% python3 -q
>>> import numpy as np
>>> from numpy import linalg as LA
>>> np.set_printoptions(precision=2, suppress=True, linewidth=160)
>>> X = np.array([[-0.3, -0.5, -0.1],
...     [-0.7, -0.3, -0.9],
...     [0.3, -0.2, 1.1],
...     [-0.9, 1.2, 0.4],
...     [0.1, 1.8, 0.4],
...     [-0.2, 0.8, -1.8],
...     [-0.4, 0.9, 1.5],
...     [0.5, 0.0, 0.3],
...     [-0.6, -2.1, 1.4],
...     [0.6, -1.6, 0.6],
...     [-0.3, -0.5, -0.6],
...     [0.4, -0.2, 1.4],
...     [0.4, 0.8, 0.8],
...     [-0.8, 2.1, 1.0],
...     [1.9, 1.2, 0.6],
...     [0.9, 0.6, 1.1],
...     [1.2, -0.4, -0.1],
...     [-0.3, -1.8, -1.7],
...     [1.2, 1.6, 0.4],
...     [0.3, 1.0, 0.6],
...     [2.9, -0.2, -1.6],
...     [-0.7, 0.9, 0.7],
...     [-1.5, 0.4, -0.3],
...     [0.6, -0.1, -0.4],
...     [2.1, -0.8, -1.0],
...     [1.1, 0.6, 0.8],
...     [-0.4, -0.7, -0.8],
...     [-1.0, -0.8, -1.4],
...     [-1.2, 0.4, 1.7]])
>>> X[10] *= 10
>>> X
array([[-0.3, -0.5, -0.1],
       [-0.7, -0.3, -0.9],
       [ 0.3, -0.2,  1.1],
       [-0.9,  1.2,  0.4],
       [ 0.1,  1.8,  0.4],
       [-0.2,  0.8, -1.8],
       [-0.4,  0.9,  1.5],
       [ 0.5,  0. ,  0.3],
       [-0.6, -2.1,  1.4],
       [ 0.6, -1.6,  0.6],
       [-3. , -5. , -6. ],
       [ 0.4, -0.2,  1.4],
       [ 0.4,  0.8,  0.8],
       [-0.8,  2.1,  1. ],
       [ 1.9,  1.2,  0.6],
       [ 0.9,  0.6,  1.1],
       [ 1.2, -0.4, -0.1],
       [-0.3, -1.8, -1.7],
       [ 1.2,  1.6,  0.4],
       [ 0.3,  1. ,  0.6],
       [ 2.9, -0.2, -1.6],
       [-0.7,  0.9,  0.7],
       [-1.5,  0.4, -0.3],
       [ 0.6, -0.1, -0.4],
       [ 2.1, -0.8, -1. ],
       [ 1.1,  0.6,  0.8],
       [-0.4, -0.7, -0.8],
       [-1. , -0.8, -1.4],
       [-1.2,  0.4,  1.7]])
>>> left, sig, VT = LA.svd(X, full_matrices=False)
>>> np.round(left.T @ X @ VT.T, 2) + 0
array([[10.37,  0.  ,  0.  ],
       [ 0.  ,  5.77,  0.  ],
       [ 0.  ,  0.  ,  4.47]])
>>> round(np.sqrt((sig ** 2).sum()), 2), np.round(LA.norm(X), 2)
(np.float64(12.68), np.float64(12.68))
>>> data = np.load("dump.npy")
>>> data
array([[ 0,  0,  0,  0,  0,  0,  0,  0,  0],
       [-1,  1,  0,  0,  0,  0,  0,  0,  0],
       [-3,  1,  0,  0,  0,  0,  0,  0,  0],
       [ 3,  3, -1,  0,  0,  0,  0,  0,  0],
       [ 3, -2,  2,  3, -3,  0,  0,  0,  0],
       [ 2, -1, -3, -2, -1,  1,  0,  0,  0],
       [ 0,  3,  3, -3, -1,  2, -2,  0,  0],
       [ 1, -1, -2, -1,  0,  2,  2, -1,  0],
       [-1, -3, -1, -3, -1,  2,  1,  1,  0]])
>>> left, sig, VT = LA.svd(data)
>>> sig
array([7.13, 6.78, 5.85, 5.03, 2.18, 1.68, 0.99, 0.02, 0.  ])
>>> A2 = left[:, :8] @ np.diag(sig[:8]) @ VT[:8]
>>> A2.round(2) + 0
array([[ 0.,  0.,  0.,  0.,  0.,  0.,  0.,  0.,  0.],
       [-1.,  1.,  0.,  0.,  0.,  0.,  0.,  0.,  0.],
       [-3.,  1.,  0.,  0.,  0.,  0.,  0.,  0.,  0.],
       [ 3.,  3., -1.,  0.,  0.,  0.,  0.,  0.,  0.],
       [ 3., -2.,  2.,  3., -3.,  0.,  0.,  0.,  0.],
       [ 2., -1., -3., -2., -1.,  1.,  0.,  0.,  0.],
       [ 0.,  3.,  3., -3., -1.,  2., -2.,  0.,  0.],
       [ 1., -1., -2., -1.,  0.,  2.,  2., -1.,  0.],
       [-1., -3., -1., -3., -1.,  2.,  1.,  1.,  0.]])
>>> round(np.abs(data - A2).max(), 2)
np.float64(0.0)
>>> np.round(LA.norm(data - A2) / LA.norm(data), 2)
np.float64(0.0)
>>> A2 = np.array([[0, -2, -4], [-5, -1, 0], [4, -2, 3]])
>>> C = np.array([[2, 1, 3], [5, 3, 3], [0, 1, 1]])
>>> F = np.block([[A2, np.zeros((3, 3))], [np.zeros((3, 3)), C]])
>>> F
array([[ 0., -2., -4.,  0.,  0.,  0.],
       [-5., -1.,  0.,  0.,  0.,  0.],
       [ 4., -2.,  3.,  0.,  0.,  0.],
       [ 0.,  0.,  0.,  2.,  1.,  3.],
       [ 0.,  0.,  0.,  5.,  3.,  3.],
       [ 0.,  0.,  0.,  0.,  1.,  1.]])
>>> # splits into 2 blocks
>>> r0 = np.array([0, 5, 0, 9, 7, 9])
>>> A2 = F + np.outer(r0, np.eye(6)[5])
>>> A2
array([[ 0., -2., -4.,  0.,  0.,  0.],
       [-5., -1.,  0.,  0.,  0.,  5.],
       [ 4., -2.,  3.,  0.,  0.,  0.],
       [ 0.,  0.,  0.,  2.,  1., 12.],
       [ 0.,  0.,  0.,  5.,  3., 10.],
       [ 0.,  0.,  0.,  0.,  1., 10.]])
>>> (LA.matrix_power((F != 0) + (F.T != 0) + np.eye(6), 6) > 0).astype(int)
array([[1, 1, 1, 0, 0, 0],
       [1, 1, 1, 0, 0, 0],
       [1, 1, 1, 0, 0, 0],
       [0, 0, 0, 1, 1, 1],
       [0, 0, 0, 1, 1, 1],
       [0, 0, 0, 1, 1, 1]])
>>> A2 = F / np.sqrt((F ** 2).mean(axis=1, keepdims=True))
>>> LA.norm(A2, axis=1)
array([2.45, 2.45, 2.45, 2.45, 2.45, 2.45])
>>> LA.matrix_rank(A2) == LA.matrix_rank(F)
np.True_
>>> F - F.mean(axis=1, keepdims=True)
array([[ 1.  , -1.  , -3.  ,  1.  ,  1.  ,  1.  ],
       [-4.  ,  0.  ,  1.  ,  1.  ,  1.  ,  1.  ],
       [ 3.17, -2.83,  2.17, -0.83, -0.83, -0.83],
       [-1.  , -1.  , -1.  ,  1.  ,  0.  ,  2.  ],
       [-1.83, -1.83, -1.83,  3.17,  1.17,  1.17],
       [-0.33, -0.33, -0.33, -0.33,  0.67,  0.67]])
>>> A2[1]
array([-2.4 , -0.48,  0.  ,  0.  ,  0.  ,  0.  ])
>>> rng = np.random.default_rng(422)
>>> idx = rng.permutation(6)
>>> idx
array([0, 4, 3, 2, 5, 1])
>>> A2 = F[idx][:, idx]
>>> np.trace(A2)
np.float64(8.0)
>>> np.allclose(A2, F)
False
>>> A2
array([[ 0.,  0.,  0., -4.,  0., -2.],
       [ 0.,  3.,  5.,  0.,  3.,  0.],
       [ 0.,  1.,  2.,  0.,  3.,  0.],
       [ 4.,  0.,  0.,  3.,  0., -2.],
       [ 0.,  1.,  0.,  0.,  1.,  0.],
       [-5.,  0.,  0.,  0.,  0., -1.]])
>>> np.sort(np.abs(LA.eigvals(A2)))
array([1.32, 1.32, 3.65, 4.86, 4.86, 5.78])
>>> q, r_ = LA.qr(F)
>>> np.allclose(r_.T @ r_, F.T @ F)
True
>>> np.round(q.T @ q, 2) + 0
array([[1., 0., 0., 0., 0., 0.],
       [0., 1., 0., 0., 0., 0.],
       [0., 0., 1., 0., 0., 0.],
       [0., 0., 0., 1., 0., 0.],
       [0., 0., 0., 0., 1., 0.],
       [0., 0., 0., 0., 0., 1.]])
>>> q.shape, r_.shape
((6, 6), (6, 6))
>>> np.round(q @ r_, 2) + 0
array([[ 0., -2., -4.,  0.,  0.,  0.],
       [-5., -1.,  0.,  0.,  0.,  0.],
       [ 4., -2.,  3.,  0.,  0.,  0.],
       [ 0.,  0.,  0.,  2.,  1.,  3.],
       [ 0.,  0.,  0.,  5.,  3.,  3.],
       [ 0.,  0.,  0.,  0.,  1.,  1.]])
>>> r_
array([[-6.4 ,  0.47, -1.87,  0.  ,  0.  ,  0.  ],
       [ 0.  ,  2.96,  0.97,  0.  ,  0.  ,  0.  ],
       [ 0.  ,  0.  ,  4.53,  0.  ,  0.  ,  0.  ],
       [ 0.  ,  0.  ,  0.  , -5.39, -3.16, -3.9 ],
       [ 0.  ,  0.  ,  0.  ,  0.  , -1.02, -0.68],
       [ 0.  ,  0.  ,  0.  ,  0.  ,  0.  ,  1.83]])
>>> m1 = np.loadtxt("layer11.csv", delimiter=",")
>>> m1.round(2) + 0
array([[ 0.97, -0.06, -0.15, -0.04,  0.06],
       [-0.06,  0.9 , -0.25, -0.13,  0.09],
       [-0.15, -0.25,  0.26,  0.  ,  0.32],
       [-0.04, -0.13,  0.  ,  0.04, -0.13],
       [ 0.06,  0.09,  0.32, -0.13,  0.84]])
>>> # looks like rank 3
>>> A2 = m1 / np.sqrt((m1 ** 2).mean(axis=1, keepdims=True))
>>> LA.matrix_rank(A2) == LA.matrix_rank(m1)
np.True_
>>> LA.norm(A2, axis=1)
array([2.24, 2.24, 2.24, 2.24, 2.24])
>>> A2 = np.array([[1, -3, 0], [2, 0, -1]])
>>> C = np.kron(A2, m1)
>>> C.shape
(10, 15)
>>> LA.matrix_rank(C)
np.int64(6)
>>> np.round(LA.norm(C, 2), 2), round(float(LA.norm(A2, 2) * LA.norm(m1, 2)), 2)
(np.float64(3.27), 3.27)
>>> M = np.load("case10.npy")
>>> M
array([[-9,  0, 12, -6,  0,  8],
       [-3, 12,  3, -2,  8,  2],
       [ 6,  9,  0,  4,  6,  0],
       [ 3,  0, -4, -3,  0,  4],
       [ 1, -4, -1, -1,  4,  1],
       [-2, -3,  0,  2,  3,  0]])
>>> x = np.array([-8, -2, -8, 5, 4, -8])
>>> target = M @ x
>>> target
array([-118,  -18,  -22,  -39,   11,   44])
>>> LA.solve(M, 5 * target)
array([-40., -10., -40.,  25.,  20., -40.])
>>> LA.solve(M, target)
array([-8., -2., -8.,  5.,  4., -8.])
>>> np.round(LA.solve(M.T, M[3]), 2) + 0
array([0., 0., 0., 1., 0., 0.])
>>> A = (rng.random((8, 8)) < 0.3) + np.eye(8)
>>> A /= A.sum(axis=1, keepdims=True)
>>> A
array([[0.5 , 0.25, 0.  , 0.25, 0.  , 0.  , 0.  , 0.  ],
       [0.  , 0.33, 0.  , 0.  , 0.  , 0.33, 0.  , 0.33],
       [0.25, 0.  , 0.25, 0.25, 0.  , 0.  , 0.25, 0.  ],
       [0.  , 0.  , 0.  , 1.  , 0.  , 0.  , 0.  , 0.  ],
       [0.33, 0.  , 0.  , 0.33, 0.33, 0.  , 0.  , 0.  ],
       [0.  , 0.25, 0.  , 0.25, 0.  , 0.5 , 0.  , 0.  ],
       [0.33, 0.  , 0.  , 0.  , 0.  , 0.33, 0.33, 0.  ],
       [0.  , 0.2 , 0.  , 0.2 , 0.2 , 0.  , 0.2 , 0.2 ]])
>>> # row-stochastic, so 1 is an eigenvalue
>>> A2 = LA.invert(A)
Traceback (most recent call last):
  File "<python-input-68>", line 1, in <module>
    A2 = LA.invert(A)
         ^^^^^^^^^
AttributeError: module 'numpy.linalg' has no attribute 'invert'
>>> A2 = LA.inv(A)
>>> np.round(LA.det(A) * LA.det(A2), 2)
np.float64(1.0)
>>> np.allclose(A2, A.T)
False
>>> np.round(LA.inv(A2), 2) + 0
array([[0.5 , 0.25, 0.  , 0.25, 0.  , 0.  , 0.  , 0.  ],
       [0.  , 0.33, 0.  , 0.  , 0.  , 0.33, 0.  , 0.33],
       [0.25, 0.  , 0.25, 0.25, 0.  , 0.  , 0.25, 0.  ],
       [0.  , 0.  , 0.  , 1.  , 0.  , 0.  , 0.  , 0.  ],
       [0.33, 0.  , 0.  , 0.33, 0.33, 0.  , 0.  , 0.  ],
       [0.  , 0.25, 0.  , 0.25, 0.  , 0.5 , 0.  , 0.  ],
       [0.33, 0.  , 0.  , 0.  , 0.  , 0.33, 0.33, 0.  ],
       [0.  , 0.2 , 0.  , 0.2 , 0.2 , 0.  , 0.2 , 0.2 ]])
>>> np.round(LA.slogdet(A)[0], 2)
np.float64(-1.0)
>>> x = np.array([-1, 4, 5, -3, -5, 5, 0, 4])
>>> target = A @ x
>>> coef, lr = np.zeros(8), 1 / LA.norm(A, 2) ** 2
>>> for i in range(3):
...     coef -= lr * A.T @ (A @ coef - target)
...     if i % 1 == 0: print(i, round(LA.norm(A @ coef - target), 2))
... 
0 4.2
1 2.9
2 2.2
>>> coef
array([-0.64,  2.85,  0.3 , -2.9 , -1.41,  4.24,  0.74,  1.93])
>>> round(float(LA.cond(A)), 2)
9.23
>>> J = np.loadtxt("arr.csv", delimiter=",")
>>> J
array([[ -1.,  -3.,  -3.,  -1.,  -2.,   3.,   0.,   3.,   3.],
       [ -4.,  -2.,  -4.,  -2.,  -4.,   1.,   3.,   2.,   1.],
       [ -7.,  -4.,  -2.,  -5.,  -2.,   1.,   5.,   3.,   2.],
       [ -4.,  -5.,  -2.,  -6.,  -5.,  -2.,   5.,   6.,   5.],
       [ -6.,  -5.,  -2.,  -4.,  -6.,  -3.,   8.,   7.,   7.],
       [ -3.,  -2.,   0.,  -7.,  -4.,  -5.,  11.,   9.,   7.],
       [ -4.,  -4.,  -3.,  -8.,  -3.,  -2.,  13.,   9.,  10.],
       [ -3.,  -4.,  -5.,  -7.,  -1.,  -5.,  14.,  12.,  11.],
       [ -1.,  -6.,  -2.,  -4.,  -1.,  -6.,  11.,  10.,  14.],
       [ -2.,  -6.,  -4.,  -1.,  -4.,  -5.,  12.,  11.,  17.],
       [ -3.,  -8.,  -6.,   1.,  -1.,  -7.,  13.,  13.,  18.],
       [  0.,  -6.,  -9.,   4.,   0.,  -7.,  12.,  15.,  21.],
       [  1.,  -5., -12.,   3.,  -3., -10.,  15.,  14.,  22.],
       [  3.,  -4., -15.,   5.,  -2.,  -8.,  16.,  13.,  21.]])
>>> def softmax(z):
...     e = np.exp(z - z.max(axis=-1, keepdims=True))
...     return e / e.sum(axis=-1, keepdims=True)
... 
>>> np.round(softmax(J[2] + 3), 2) + 0
array([0.  , 0.  , 0.  , 0.  , 0.  , 0.02, 0.83, 0.11, 0.04])
>>> S = J @ J.T / np.sqrt(9)
>>> softmax(S)[2] @ J
array([-3.41, -4.04, -4.18, -7.33, -1.83, -3.78, 13.58, 10.77, 10.66])
>>> Xs = X - X.mean(axis=0)
>>> left, sig, VT = LA.svd(Xs, full_matrices=False)
>>> round(float((sig ** 2).sum() ** 2 / (sig ** 4).sum()), 2)
1.97
>>> np.searchsorted(np.cumsum(sig ** 2) / (sig ** 2).sum(), 0.9) + 1
np.int64(3)
>>> (np.sign(left[:, 0]) == np.sign(left[0, 0])).astype(int)
array([1, 1, 0, 0, 0, 1, 0, 0, 1, 1, 1, 0, 0, 0, 0, 0, 0, 1, 0, 0, 1, 0, 1, 1, 1, 0, 1, 1, 0])
>>> np.abs(left[:, 0]).argmax()
np.int64(10)
>>> sig
array([10.37,  5.74,  4.47])
>>> VT[0] * np.sign(VT[0, np.abs(VT[0]).argmax()])
array([0.3 , 0.64, 0.71])
>>> G = J.T @ J
>>> np.diag(G)
array([ 176.,  328.,  577.,  312.,  142.,  401., 1668., 1393., 2533.])
>>> LA.eigvalsh(G)[::-1]
array([6691.18,  581.45,  107.89,   72.04,   34.83,   21.07,   11.94,    7.83,    1.77])
>>> LA.svd(J, compute_uv=False) ** 2
array([6691.18,  581.45,  107.89,   72.04,   34.83,   21.07,   11.94,    7.83,    1.77])
>>> (J @ J.T).shape
(14, 14)
>>> r0, r1 = J[6], J[3]
>>> r0 @ r1
np.float64(278.0)
>>> p = (r0 @ r1) / (r0 @ r0) * r0
>>> LA.matrix_rank(np.outer(r0, r1))
np.int64(1)
>>> r1 - p
array([-1.62, -2.62, -0.22, -1.25, -3.22, -0.81, -2.72,  0.65, -0.94])
>>> round(LA.norm(r0 + r1) ** 2 + LA.norm(r0 - r1) ** 2, 2)
np.float64(1328.0)
>>> np.round((r1 - p) @ r0, 2)
np.float64(-0.0)
>>> p
array([-2.38, -2.38, -1.78, -4.75, -1.78, -1.19,  7.72,  5.35,  5.94])
